% python3 -q
>>> import numpy as np
>>> import numpy.linalg as la
>>> np.set_printoptions(suppress=True, linewidth=160)
>>> def tidy(a):
...     return np.round(a, 2) + 0
... 
>>> X = np.load("mat.npy")
>>> X
array([[-0.47, -1.66, -2.46],
       [-2.75,  0.08, -1.2 ],
       [-0.68,  1.33,  2.6 ],
       [ 0.31, -1.01, -2.81],
       [ 1.17, -2.45,  1.27],
       [-1.42, -2.41,  1.09],
       [ 1.27, -2.38, -1.31],
       [ 2.48, -1.5 , -0.76],
       [-2.88,  0.08, -0.83],
       [ 1.06,  2.71,  0.72],
       [ 1.  ,  1.12,  2.59],
       [-2.19,  1.97, -0.57],
       [-2.61, -0.97,  1.13],
       [-2.83,  0.47,  0.86],
       [ 2.52, -0.83,  1.4 ],
       [ 2.65, -0.64,  1.25],
       [ 0.96, -1.7 ,  2.27],
       [ 0.4 , -0.58,  2.92],
       [ 2.73,  1.09, -0.6 ],
       [-1.78, -0.23, -2.4 ],
       [-0.98,  0.01,  2.83],
       [-2.34,  0.5 , -1.81]])
>>> C2 = np.cov(X, rowvar=False)
>>> tidy(C2)
array([[ 3.82, -0.53,  0.73],
       [-0.53,  2.02,  0.25],
       [ 0.73,  0.25,  3.35]])
>>> np.argwhere(np.triu(np.abs(np.corrcoef(X.T)) > 0.8, 1))
array([], shape=(0, 2), dtype=int64)
>>> tidy(np.polyfit(X[:, 2], X[:, 0], 1))
array([ 0.22, -0.26])
>>> tidy(X.std(axis=0))
array([1.91, 1.39, 1.79])
>>> C2.shape
(3, 3)
>>> Z = np.array([[2, -1, -2], [2, 0, 0]])
>>> feats = np.repeat(Z, 21 // 2, axis=0)
>>> rng = np.random.default_rng(21)
>>> feats = feats + 0.1 * rng.normal(size=feats.shape)
>>> tidy(feats)
array([[ 2.04, -0.85, -2.18],
       [ 2.17, -1.  , -2.08],
       [ 1.92, -1.11, -2.02],
       [ 2.08, -0.94, -1.94],
       [ 1.83, -1.16, -1.84],
       [ 2.1 , -0.78, -1.88],
       [ 1.9 , -0.87, -1.94],
       [ 2.02, -1.08, -2.  ],
       [ 1.99, -0.91, -1.99],
       [ 2.16, -1.08, -1.95],
       [ 2.05, -0.09, -0.12],
       [ 2.1 ,  0.05, -0.02],
       [ 2.04, -0.07,  0.02],
       [ 1.94,  0.02,  0.1 ],
       [ 1.97,  0.08, -0.1 ],
       [ 1.97, -0.14, -0.01],
       [ 2.01, -0.02, -0.03],
       [ 2.13,  0.14, -0.12],
       [ 2.12, -0.17, -0.07],
       [ 1.98,  0.01, -0.1 ]])
>>> Xc = feats - feats.mean(axis=0)
>>> evecs = la.svd(Xc)[2][:2]
>>> A2 = Xc - Xc @ evecs.T @ evecs
>>> tidy(A2.std(axis=0))
array([0.07, 0.03, 0.02])
>>> tidy(np.cov(Xc @ evecs.T, rowvar=False))
array([[1.24, 0.  ],
       [0.  , 0.01]])
>>> Xc = feats - feats.mean(axis=1)
Traceback (most recent call last):
  File "<python-input-22>", line 1, in <module>
    Xc = feats - feats.mean(axis=1)
         ~~~~~~^~~~~~~~~~~~~~~~~~~~
ValueError: operands could not be broadcast together with shapes (20,3) (20,) 
>>> Xc = feats - feats.mean(axis=0)
>>> U, sigma, Vt = la.svd(Xc, full_matrices=False)
>>> tidy(Vt[0] * np.sign(Vt[0, np.abs(Vt[0]).argmax()]))
array([0.  , 0.45, 0.9 ])
>>> np.searchsorted(np.cumsum(sigma ** 2) / (sigma ** 2).sum(), 0.9) + 1
np.int64(1)
>>> tidy(np.abs(Vt[-1]))
array([0.89, 0.41, 0.2 ])
>>> tidy((sigma ** 2).sum() ** 2 / (sigma ** 4).sum())
np.float64(1.03)
>>> la.matrix_rank(Xc)
np.int64(3)
>>> Xc = (feats - feats.mean(axis=0)) / feats.std(axis=0)
>>> np.argwhere(np.abs(Xc) > 2)
array([[4, 0]])
>>> tidy(Xc.std(axis=0))
array([1., 1., 1.])
>>> b = la.lstsq(np.delete(Xc, 1, axis=1), Xc[:, 1])[0]
>>> np.abs(b).argmax()
np.int64(1)
>>> tidy(b)
array([0.07, 0.97])
>>> tidy(1 - np.var(Xc[:, 1] - np.delete(Xc, 1, axis=1) @ b))
np.float64(0.94)
>>> M = np.load("dump.npy")
>>> M
array([[ 0,  0,  0,  0],
       [-2,  1,  0,  0],
       [ 2,  0,  0,  0],
       [ 0,  1,  1,  0]])
>>> A2 = M + rng.integers(-2, 3, (4, 3)) @ rng.integers(-2, 3, (3, 4))
>>> A2
array([[-1, -1,  1, -3],
       [-4,  0,  1,  2],
       [ 5,  1, -1, -3],
       [ 6,  5, -3,  2]])
>>> tidy(la.svd(A2 - M, compute_uv=False))
array([9.36, 5.12, 0.35, 0.  ])
>>> la.matrix_rank(A2 - M, tol=1e-8)
np.int64(3)
>>> tidy(np.abs(la.eigvals(M)).max())
np.float64(1.0)
>>> np.allclose(M, M.T)
False
>>> M.inv()
Traceback (most recent call last):
  File "<python-input-45>", line 1, in <module>
    M.inv()
    ^^^^^
AttributeError: 'numpy.ndarray' object has no attribute 'inv'
>>> np.trace(M)
np.int64(1)
>>> assert M == M.T
Traceback (most recent call last):
  File "<python-input-47>", line 1, in <module>
    assert M == M.T
           ^^^^^^^^
ValueError: The truth value of an array with more than one element is ambiguous. Use a.any() or a.all()
>>> (M - M.T) / 2
array([[ 0. ,  1. , -1. ,  0. ],
       [-1. ,  0. ,  0. , -0.5],
       [ 1. ,  0. ,  0. , -0.5],
       [ 0. ,  0.5,  0.5,  0. ]])
>>> tidy(la.det(M))
np.float64(0.0)
>>> (M + M.T) / 2
array([[ 0. , -1. ,  1. ,  0. ],
       [-1. ,  1. ,  0. ,  0.5],
       [ 1. ,  0. ,  0. ,  0.5],
       [ 0. ,  0.5,  0.5,  0. ]])
>>> x = np.array([0, 2, 2])
>>> rhs = X @ x
>>> try:
...     la.solve(X, rhs)
... except la.LinAlgError as e:
...     print(repr(e))
... 
LinAlgError('Last 2 dimensions of the array must be square')
>>> tidy(la.pinv(X) @ X)
array([[1., 0., 0.],
       [0., 1., 0.],
       [0., 0., 1.]])
>>> rhs = rhs + 0.05 * rng.normal(size=22)
>>> tidy(rhs)
array([-8.21, -2.24,  7.85, -7.63, -2.33, -2.57, -7.39, -4.54, -1.49,  6.82,  7.48,  2.85,  0.35,  2.65,  1.18,  1.27,  1.16,  4.67,  0.9 , -5.21,  5.66,
       -2.66])
>>> b, *_ = la.lstsq(X, rhs)
>>> tidy(la.norm(rhs - X @ b))
np.float64(0.16)
>>> b.round()
array([-0.,  2.,  2.])
>>> U, sigma, Vt = la.svd(M)
>>> tidy(sigma)
array([2.94, 1.47, 0.46, 0.  ])
>>> A2 = U[:, :3] @ np.diag(sigma[:3]) @ Vt[:3]
>>> la.matrix_rank(M, rtol=0.05)
np.int64(3)
>>> tidy(la.norm(M - A2) / la.norm(M))
np.float64(0.0)
>>> tidy(A2)
array([[ 0.,  0.,  0.,  0.],
       [-2.,  1.,  0.,  0.],
       [ 2.,  0.,  0.,  0.],
       [ 0.,  1.,  1.,  0.]])
>>> np.prod(np.diag(M)), tidy(la.det(M))
(np.int64(0), np.float64(0.0))
>>> la.matrix_rank(M - M[0, 0] * np.eye(4))
np.int64(3)
>>> la.matrix_power(M - np.diag(np.diag(M)), 4)
array([[0, 0, 0, 0],
       [0, 0, 0, 0],
       [0, 0, 0, 0],
       [0, 0, 0, 0]])
>>> M @ M
array([[ 0,  0,  0,  0],
       [-2,  1,  0,  0],
       [ 0,  0,  0,  0],
       [ 0,  1,  0,  0]])
>>> [int(la.matrix_rank(la.matrix_power(M, p))) for p in range(1, 5)]
[3, 2, 1, 1]
>>> try:
...     la.inv(M)
... except la.LinAlgError as e:
...     print("failed:", e)
... 
failed: Singular matrix
>>> F = np.load("x.npy")
>>> F
array([[ 1, -1,  1, -1, -1,  1, -1,  1],
       [ 1, -1,  1, -1,  1, -1,  1, -1],
       [ 1,  1, -1, -1,  1,  1, -1, -1]])
>>> T = np.stack([F, -1 * F, F[::-1]])
>>> np.einsum("bij,cij->bc", T, T)
array([[ 24, -24,   8],
       [-24,  24,  -8],
       [  8,  -8,  24]])
>>> T.shape
(3, 3, 8)
>>> T.sum(axis=0)
array([[ 1,  1, -1, -1,  1,  1, -1, -1],
       [ 1, -1,  1, -1,  1, -1,  1, -1],
       [ 1, -1,  1, -1, -1,  1, -1,  1]])
>>> u = np.array([2, 1])
>>> np.convolve(F[0], u)
array([ 2, -1,  1, -1, -3,  1, -1,  1,  1])
>>> W0 = (rng.random((4, 4)) < 0.3) + np.eye(4)
>>> W0 /= W0.sum(axis=1, keepdims=True)
>>> tidy(W0)
array([[0.5 , 0.  , 0.  , 0.5 ],
       [0.33, 0.33, 0.  , 0.33],
       [0.  , 0.5 , 0.5 , 0.  ],
       [0.33, 0.33, 0.  , 0.33]])
>>> U, sigma, Vt = la.svd(W0)
>>> evecs = Vt[:(sigma > 1e-8).sum()]
>>> x = W0[1] + -2 * W0[3] + rng.integers(2) * np.eye(4)[1]
>>> tidy(x)
array([-0.33,  0.67,  0.  , -0.33])
>>> la.matrix_rank(np.vstack([W0, x]))
np.int64(3)
>>> np.allclose(evecs.T @ evecs @ x, x)
True
